In [1]: import numpy as np

In [2]: np.set_printoptions(suppress=True, linewidth=200)

In [3]: F = np.load("block19.npy")

In [4]: print(F.round(2))
[[-0.19  0.7  -0.38]
 [-0.19 -0.26 -0.05]
 [ 0.39 -0.34 -0.31]
 [ 0.   -0.3   0.07]
 [ 0.52  0.26  0.72]
 [ 0.71  0.15 -0.46]
 [-0.06  0.38  0.14]]

In [5]: # columns are unit length and at right angles

In [6]: T = np.stack([F, 4 * F, F[::-1]])

In [7]: print(np.linalg.matrix_rank(T))
[3 3 3]

In [8]: print(T.shape)
(3, 7, 3)

In [9]: print(np.round(np.einsum("bij,cij->bc", T, T), 2) + 0)
[[ 3.   12.    0.  ]
 [12.   48.    0.02]
 [ 0.    0.02  3.  ]]

In [10]: t = np.radians(101)

In [11]: Rm = np.eye(3)

In [12]: Rm[2, 2] = Rm[1, 1] = np.cos(t)

In [13]: Rm[2, 1], Rm[1, 2] = -np.sin(t), np.sin(t)

In [14]: print(Rm.round(2))
[[ 1.    0.    0.  ]
 [ 0.   -0.19  0.98]
 [ 0.   -0.98 -0.19]]

In [15]: M2 = F @ Rm.T

In [16]: print(np.allclose(np.linalg.norm(F, axis=1), np.linalg.norm(M2, axis=1)))
True

In [17]: print(M2.round(2) + 0)
[[-0.19 -0.51 -0.62]
 [-0.19  0.    0.26]
 [ 0.39 -0.24  0.4 ]
 [ 0.    0.12  0.28]
 [ 0.52  0.66 -0.39]
 [ 0.71 -0.48 -0.06]
 [-0.06  0.07 -0.4 ]]

In [18]: print(np.allclose(F @ F.T, M2 @ M2.T))
True

In [19]: print(np.round(np.linalg.svd(F, compute_uv=False), 2))
[1. 1. 1.]

In [20]: print(np.round(np.linalg.norm(F, axis=0), 2))
[1. 1. 1.]

In [21]: x0 = np.array([-8, -5, -4])

In [22]: rhs = F @ x0

In [23]: print(np.round(np.linalg.solve(F.T @ F, F.T @ rhs), 2))
[-8. -5. -4.]

In [24]: rng = np.random.default_rng(457)

In [25]: rhs = rhs + 0.02 * rng.normal(size=7)

In [26]: print(rhs.round(2))
[-0.43  3.   -0.13  1.24 -8.34 -4.61 -1.95]

In [27]: c, *_ = np.linalg.lstsq(F, rhs)

In [28]: print(round(np.linalg.norm(rhs - F @ c), 2))
0.04

In [29]: print(np.round(F.T @ (rhs - F @ c), 2) + 0)
[0. 0. 0.]

In [30]: O, Rm = np.linalg.qr(F)

In [31]: print(O.round(2))
[[-0.19  0.7  -0.38]
 [-0.19 -0.26 -0.05]
 [ 0.39 -0.34 -0.31]
 [ 0.   -0.3   0.07]
 [ 0.52  0.26  0.72]
 [ 0.71  0.15 -0.46]
 [-0.06  0.38  0.14]]

In [32]: print(np.round(O.T @ O, 2) + 0)
[[1. 0. 0.]
 [0. 1. 0.]
 [0. 0. 1.]]

In [33]: data = np.load("out16.npy")

In [34]: print(data.round(2))
[[ 35.32 -18.26  -1.41  -7.45]
 [ 26.18 -12.51   0.36  -5.51]
 [ 22.67 -10.38   0.93  -4.73]
 [ 12.91  -4.87   1.98  -2.46]
 [  4.55  -1.     1.74  -0.39]
 [  2.75  -0.4    1.37   0.03]
 [  1.53  -0.11   0.96   0.27]
 [  1.15  -0.04   0.79   0.31]
 [ -0.1    0.05  -0.07  -0.47]
 [ -0.11   0.12  -0.02  -0.73]
 [ -0.11   0.21   0.06  -0.97]
 [ -0.14   0.78   0.67  -1.98]
 [ -0.14   0.82   0.71  -2.03]
 [ -0.21   1.28   1.2   -2.61]
 [ -0.88   3.67   3.67  -4.76]
 [ -0.94   3.82   3.82  -4.87]
 [ -1.83   6.08   6.05  -6.39]
 [ -1.86   6.15   6.12  -6.43]
 [ -1.97   6.4    6.36  -6.58]
 [ -2.26   7.07   7.01  -6.99]
 [ -2.41   7.39   7.32  -7.17]
 [ -2.6    7.8    7.71  -7.4 ]
 [ -2.97   8.6    8.47  -7.85]
 [ -4.28  11.23  10.94  -9.2 ]
 [ -5.12  12.83  12.42  -9.96]
 [ -5.25  13.09  12.66 -10.08]
 [ -6.69  15.72  15.06 -11.26]
 [ -7.68  17.48  16.66 -12.01]
 [ -8.    18.02  17.15 -12.23]]

In [35]: # rows and columns are dependent

In [36]: C2 = np.cov(data, rowvar=False)

In [37]: print(np.argwhere(np.triu(np.abs(np.corrcoef(data.T)) > 0.8, 1)))
[[0 1]
 [1 2]
 [2 3]]

In [38]: print(np.round(np.linalg.eigvalsh(C2)[::-1], 2) + 0)
[185.26  31.74   0.9    0.  ]

In [39]: print(C2.round(2))
[[101.18 -76.58 -32.54   9.06]
 [-76.58  71.29  40.78 -20.21]
 [-32.54  40.78  30.07 -18.92]
 [  9.06 -20.21 -18.92  15.36]]

In [40]: print(C2.shape)
(4, 4)

In [41]: print(np.round(np.corrcoef(data[:, 3], data[:, 2])[0, 1], 2))
-0.88
